In [1]: import numpy as np

In [2]: import numpy.linalg as la

In [3]: np.set_printoptions(precision=2, suppress=True, linewidth=100, sign=" ")

In [4]: arr = np.tanh(np.array([[-0.4, 1.3],
   ...:     [0.3, -0.2],
   ...:     [0.0, 1.5],
   ...:     [1.3, -0.6],
   ...:     [0.9, 0.4],
   ...:     [1.0, 0.6],
   ...:     [2.5, 0.5],
   ...:     [-2.2, 0.9],
   ...:     [-0.5, 1.2],
   ...:     [-1.1, 0.8]]) @ np.array([[-2.0, 0.7, -0.7], [-1.8, -1.4, 1.6]]))

In [5]: arr
Out[5]: 
array([[-0.91, -0.97,  0.98],
       [-0.24,  0.45, -0.49],
       [-0.99, -0.97,  0.98],
       [-0.91,  0.94, -0.95],
       [-0.99,  0.07,  0.01],
       [-1.  , -0.14,  0.25],
       [-1.  ,  0.78, -0.74],
       [ 0.99, -0.99,  0.99],
       [-0.82, -0.97,  0.98],
       [ 0.64, -0.96,  0.97]])

In [6]: Ac = arr - arr.mean(axis=0)

In [7]: evecs = la.svd(Ac)[2][:2]

In [8]: Y = Ac - Ac @ evecs.T @ evecs

In [9]: np.round(np.cov(Ac @ evecs.T, rowvar=False), 2) + 0
Out[9]: 
array([[ 1.38,  0.  ],
       [ 0.  ,  0.44]])

In [10]: (Ac @ evecs.T).std(axis=0)
Out[10]: array([ 1.12,  0.63])

In [11]: np.round(Y.std(axis=0), 2) + 0
Out[11]: array([ 0.  ,  0.02,  0.02])

In [12]: np.diag(evecs.T @ evecs)
Out[12]: array([ 1. ,  0.5,  0.5])

In [13]: round(float(la.norm(Y) / la.norm(Ac)), 2)
Out[13]: 0.02

In [14]: f = np.array([-1, 0])

In [15]: np.polyval(f, arr[6])
Out[15]: array([ 1.  , -0.78,  0.74])

In [16]: np.array([np.convolve(row, f, "same") for row in arr])
Out[16]: 
array([[ 0.91,  0.97, -0.98],
       [ 0.24, -0.45,  0.49],
       [ 0.99,  0.97, -0.98],
       [ 0.91, -0.94,  0.95],
       [ 0.99, -0.07, -0.01],
       [ 1.  ,  0.14, -0.25],
       [ 1.  , -0.78,  0.74],
       [-0.99,  0.99, -0.99],
       [ 0.82,  0.97, -0.98],
       [-0.64,  0.96, -0.97]])

In [17]: F = np.abs(np.array([[-1, -1, -1, 2], [0, -1, -1, 0], [-1, 2, 2, 1], [0, 0, -1, 1]])) + np.eye(4)

In [18]: F = F / F.sum(axis=1, keepdims=True)

In [19]: F
Out[19]: 
array([[ 0.33,  0.17,  0.17,  0.33],
       [ 0.  ,  0.67,  0.33,  0.  ],
       [ 0.14,  0.29,  0.43,  0.14],
       [ 0.  ,  0.  ,  0.33,  0.67]])

In [20]: F @ np.ones(4)
Out[20]: array([ 1.,  1.,  1.,  1.])

In [21]: F.sum(axis=1)
Out[21]: array([ 1.,  1.,  1.,  1.])

In [22]: la.matrix_power(F, 100)
Out[22]: 
array([[ 0.08,  0.34,  0.35,  0.23],
       [ 0.08,  0.34,  0.35,  0.23],
       [ 0.08,  0.34,  0.35,  0.23],
       [ 0.08,  0.34,  0.35,  0.23]])

In [23]: pr = np.eye(4)[0]

In [24]: for _ in range(7):
    ...:     pr = pr @ F
    ...:     print(pr.round(2))
    ...: 
[ 0.33  0.17  0.17  0.33]
[ 0.13  0.21  0.29  0.36]
[ 0.09  0.25  0.34  0.33]
[ 0.08  0.28  0.35  0.29]
[ 0.08  0.3   0.35  0.27]
[ 0.08  0.31  0.35  0.26]
[ 0.08  0.32  0.35  0.25]

In [25]: E = np.array([[6, 5, 0, 0], [-8, -8, 0, 0], [12, 10, 0, 0], [-16, -16, 0, 0]])

In [26]: # rank 2

In [27]: np.round(np.trace(la.pinv(E) @ E), 2)
Out[27]: np.float64(2.0)

In [28]: hat = np.triu(np.array([[-2, 2, 1, -1], [2, 0, 3, 1], [-3, 2, 1, 2], [-1, 0, 1, -2]]), 1) + np.eye(4)

In [29]: Y = hat @ E @ la.inv(hat)

In [30]: la.matrix_rank(Y)
Out[30]: np.int64(2)

In [31]: np.round(la.det(Y), 2)
Out[31]: np.float64(-0.0)

In [32]: f = np.array([2, 6, 8])

In [33]: np.convolve(E[0], f)
Out[33]: array([ 12,  46,  78,  40,   0,   0])

In [34]: np.array([np.convolve(row, f, "same") for row in E])
Out[34]: 
array([[  46,   78,   40,    0],
       [ -64, -112,  -64,    0],
       [  92,  156,   80,    0],
       [-128, -224, -128,    0]])

In [35]: data = np.array([[4, 4, 4, 4], [4, 8, 8, 8], [4, 8, 12, 12], [4, 8, 12, 16]])

In [36]: data
Out[36]: 
array([[  4,   4,   4,   4],
       [  4,   8,   8,   8],
       [  4,   8,  12,  12],
       [  4,   8,  12,  16]])

In [37]: # symmetric

In [38]: vec = np.array([-2, 0, -3, -2])

In [39]: h = np.maximum(data @ vec, 0)

In [40]: data * (h > 1e-9)[:, None]
Out[40]: 
array([[ 0,  0,  0,  0],
       [ 0,  0,  0,  0],
       [ 0,  0,  0,  0],
       [ 0,  0,  0,  0]])

In [41]: h
Out[41]: array([ 0,  0,  0,  0])

In [42]: vec = np.array([0, -2, 1, 2])

In [43]: rhs = data @ vec

In [44]: rhs
Out[44]: array([  4,   8,  20,  28])

In [45]: la.solve(data.T, data[3])
Out[45]: array([ 0.,  0.,  0.,  1.])

In [46]: la.solve(data, rhs + data[:, 1])
Out[46]: array([ 0., -1.,  1.,  2.])

In [47]: th = np.radians(72)

In [48]: R = np.eye(4)

In [49]: R[2, 2] = R[3, 3] = np.cos(th)

In [50]: R[2, 3], R[3, 2] = -np.sin(th), np.sin(th)

In [51]: R
Out[51]: 
array([[ 1.  ,  0.  ,  0.  ,  0.  ],
       [ 0.  ,  1.  ,  0.  ,  0.  ],
       [ 0.  ,  0.  ,  0.31, -0.95],
       [ 0.  ,  0.  ,  0.95,  0.31]])

In [52]: Y = data @ R.T

In [53]: np.allclose(la.norm(data, axis=1), la.norm(Y, axis=1))
Out[53]: True

In [54]: la.svd(data, compute_uv=False), la.svd(Y, compute_uv=False)
Out[54]: 
(array([ 33.16,   4.  ,   1.7 ,   1.13]),
 array([ 33.16,   4.  ,   1.7 ,   1.13]))

In [55]: np.allclose(data @ data.T, Y @ Y.T)
Out[55]: True

In [56]: la.svd(data, compute_uv=False)
Out[56]: array([ 33.16,   4.  ,   1.7 ,   1.13])

In [57]: data.mean(axis=0)
Out[57]: array([  4.,   7.,   9.,  10.])

In [58]: np.abs(data).max()
Out[58]: np.int64(16)

In [59]: data.sum(axis=1)
Out[59]: array([ 16,  28,  36,  40])

In [60]: data.shape
Out[60]: (4, 4)

In [61]: data[4]
IndexError: index 4 is out of bounds for axis 0 with size 4


In [62]: data.sum(axis=0)
Out[62]: array([ 16,  28,  36,  40])

In [63]: la.matrix_rank(data)
Out[63]: np.int64(4)

In [64]: X = np.array([[1.0, 0.0, 0.0, 0.0],
    ...:     [0.0, 0.67, 0.33, 0.0],
    ...:     [0.0, 0.0, 1.0, 0.0],
    ...:     [0.0, 0.0, 0.0, 1.0]])

In [65]: X
Out[65]: 
array([[ 1.  ,  0.  ,  0.  ,  0.  ],
       [ 0.  ,  0.67,  0.33,  0.  ],
       [ 0.  ,  0.  ,  1.  ,  0.  ],
       [ 0.  ,  0.  ,  0.  ,  1.  ]])

In [66]: # rows sum to 1

In [67]: la.matrix_power(X - np.diag(np.diag(X)), 4)
Out[67]: 
array([[ 0.,  0.,  0.,  0.],
       [ 0.,  0.,  0.,  0.],
       [ 0.,  0.,  0.,  0.],
       [ 0.,  0.,  0.,  0.]])

In [68]: la.matrix_rank(X - X[0, 0] * np.eye(4))
Out[68]: np.int64(1)

In [69]: X @ X
Out[69]: 
array([[ 1.  ,  0.  ,  0.  ,  0.  ],
       [ 0.  ,  0.45,  0.55,  0.  ],
       [ 0.  ,  0.  ,  1.  ,  0.  ],
       [ 0.  ,  0.  ,  0.  ,  1.  ]])

In [70]: np.sort(la.eigvals(X))
Out[70]: array([ 0.67,  1.  ,  1.  ,  1.  ])

In [71]: f = np.array([2, 1, 1])

In [72]: v = np.array([-3, -5, -1, 3, 4])

In [73]: m1 = f[:, None] + v[None, :]

In [74]: m1
Out[74]: 
array([[-1, -3,  1,  5,  6],
       [-2, -4,  0,  4,  5],
       [-2, -4,  0,  4,  5]])

In [75]: rank = la.matrix_rank(m1)

In [76]: rank
Out[76]: np.int64(2)

In [77]: ns = la.svd(m1)[2][rank:].T

In [78]: np.allclose(m1 @ ns, 0)
Out[78]: True

In [79]: np.round(m1 @ ns, 2) + 0
Out[79]: 
array([[ 0.,  0.,  0.],
       [ 0.,  0.,  0.],
       [ 0.,  0.,  0.]])

In [80]: la.matrix_rank(m1.T @ m1), la.matrix_rank(m1 @ m1.T)
Out[80]: (np.int64(2), np.int64(2))

In [81]: ns.shape
Out[81]: (5, 3)

In [82]: round(float(la.norm(m1, 1)), 2), round(float(la.norm(m1, np.inf)), 2)
Out[82]: (16.0, 16.0)

In [83]: round(la.norm(m1[1], 1), 2), np.round(la.norm(m1[1], np.inf), 2)
Out[83]: (np.float64(15.0), np.float64(5.0))

In [84]: np.round(la.norm(m1, "nuc"), 2)
Out[84]: np.float64(15.58)

In [85]: round(la.norm(m1, 2), 2)
Out[85]: np.float64(13.82)

In [86]: feats = np.load("mat.npy")

In [87]: feats
Out[87]: 
array([[ 0, -2,  0,  0,  0,  0],
       [-4,  2,  0,  0,  0,  0],
       [ 5, -1,  0,  0,  0,  0],
       [ 0,  0,  0, -2,  0,  0],
       [ 0,  0, -4,  2,  0,  0],
       [ 0,  0,  5, -1,  0,  0],
       [ 0,  0,  0,  0,  0, -2],
       [ 0,  0,  0,  0, -4,  2],
       [ 0,  0,  0,  0,  5, -1]])

In [88]: hat = feats @ la.solve(feats.T @ feats, feats.T)

In [89]: np.diag(hat)
Out[89]: array([ 0.82,  0.5 ,  0.68,  0.82,  0.5 ,  0.68,  0.82,  0.5 ,  0.68])

In [90]: np.round(hat @ feats[:, 0], 2) + 0
Out[90]: array([ 0., -4.,  5.,  0.,  0.,  0.,  0.,  0.,  0.])

In [91]: np.round(la.eigvalsh(hat), 2) + 0
Out[91]: array([ 0.,  0.,  0.,  1.,  1.,  1.,  1.,  1.,  1.])

In [92]: cov = feats.T @ feats

In [93]: np.allclose(cov, cov.T)
Out[93]: True

In [94]: (feats @ feats.T).shape
Out[94]: (9, 9)

In [95]: la.matrix_rank(cov)
Out[95]: np.int64(6)

In [96]: f, v = arr[6], arr[8]

In [97]: round(f @ f, 2)
Out[97]: np.float64(2.16)

In [98]: round(float(f @ v), 2)
Out[98]: -0.66

In [99]: pr = (f @ v) / (f @ f) * f

In [100]: v - pr
Out[100]: array([-1.13, -0.73,  0.75])

In [101]: (v - pr) @ f
Out[101]: np.float64(0.0)

In [102]: np.round(la.norm(f + v) ** 2 + la.norm(f - v) ** 2, 2)
Out[102]: np.float64(9.45)

In [103]: pr
Out[103]: array([ 0.31, -0.24,  0.23])

In [104]: Y = np.c_[arr[:, :2] @ np.array([[-3, -3], [3, -3]]), np.array([-1, -3, 1, 2, 0, 1, 0, 0, -2, -3])]

In [105]: Y.round(2) + 0
Out[105]: 
array([[-0.17,  5.65, -1.  ],
       [ 2.07, -0.66, -3.  ],
       [ 0.06,  5.88,  1.  ],
       [ 5.55, -0.1 ,  2.  ],
       [ 3.17,  2.75,  0.  ],
       [ 2.57,  3.4 ,  1.  ],
       [ 5.35,  0.65,  0.  ],
       [-5.95,  0.  ,  0.  ],
       [-0.44,  5.36, -2.  ],
       [-4.79,  0.94, -3.  ]])

In [106]: la.norm(la.qr(arr)[0].T @ Y, axis=0) ** 2 / ((Y ** 2).sum(axis=0) + 1e-12)
Out[106]: array([ 1.  ,  1.  ,  0.19])

In [107]: left, sv, VT = la.svd(feats, full_matrices=False)

In [108]: np.round(left.T @ left, 2) + 0
Out[108]: 
array([[ 1.,  0.,  0.,  0.,  0.,  0.],
       [ 0.,  1.,  0.,  0.,  0.,  0.],
       [ 0.,  0.,  1.,  0.,  0.,  0.],
       [ 0.,  0.,  0.,  1.,  0.,  0.],
       [ 0.,  0.,  0.,  0.,  1.,  0.],
       [ 0.,  0.,  0.,  0.,  0.,  1.]])

In [109]: round(float(np.sqrt((sv ** 2).sum())), 2), round(la.norm(feats), 2)
Out[109]: (12.25, np.float64(12.25))

In [110]: np.round(VT @ VT.T, 2) + 0
Out[110]: 
array([[ 1.,  0.,  0.,  0.,  0.,  0.],
       [ 0.,  1.,  0.,  0.,  0.,  0.],
       [ 0.,  0.,  1.,  0.,  0.,  0.],
       [ 0.,  0.,  0.,  1.,  0.,  0.],
       [ 0.,  0.,  0.,  0.,  1.,  0.],
       [ 0.,  0.,  0.,  0.,  0.,  1.]])

In [111]: sv
Out[111]: array([ 6.75,  6.75,  6.75,  2.09,  2.09,  2.09])

In [112]: np.round(left.T @ feats @ VT.T, 2) + 0
Out[112]: 
array([[ 6.75,  0.  ,  0.  ,  0.  ,  0.  ,  0.  ],
       [ 0.  ,  6.75,  0.  ,  0.  ,  0.  ,  0.  ],
       [ 0.  ,  0.  ,  6.75,  0.  ,  0.  ,  0.  ],
       [ 0.  ,  0.  ,  0.  ,  2.09,  0.  ,  0.  ],
       [ 0.  ,  0.  ,  0.  ,  0.  ,  2.09,  0.  ],
       [ 0.  ,  0.  ,  0.  ,  0.  ,  0.  ,  2.09]])

In [113]: sv / sv[0]
Out[113]: array([ 1.  ,  1.  ,  1.  ,  0.31,  0.31,  0.31])

In [114]: np.cumsum(sv ** 2) / np.sum(sv ** 2)
Out[114]: array([ 0.3 ,  0.61,  0.91,  0.94,  0.97,  1.  ])

In [115]: left.shape, sv.shape, VT.shape
Out[115]: ((9, 6), (6,), (6, 6))
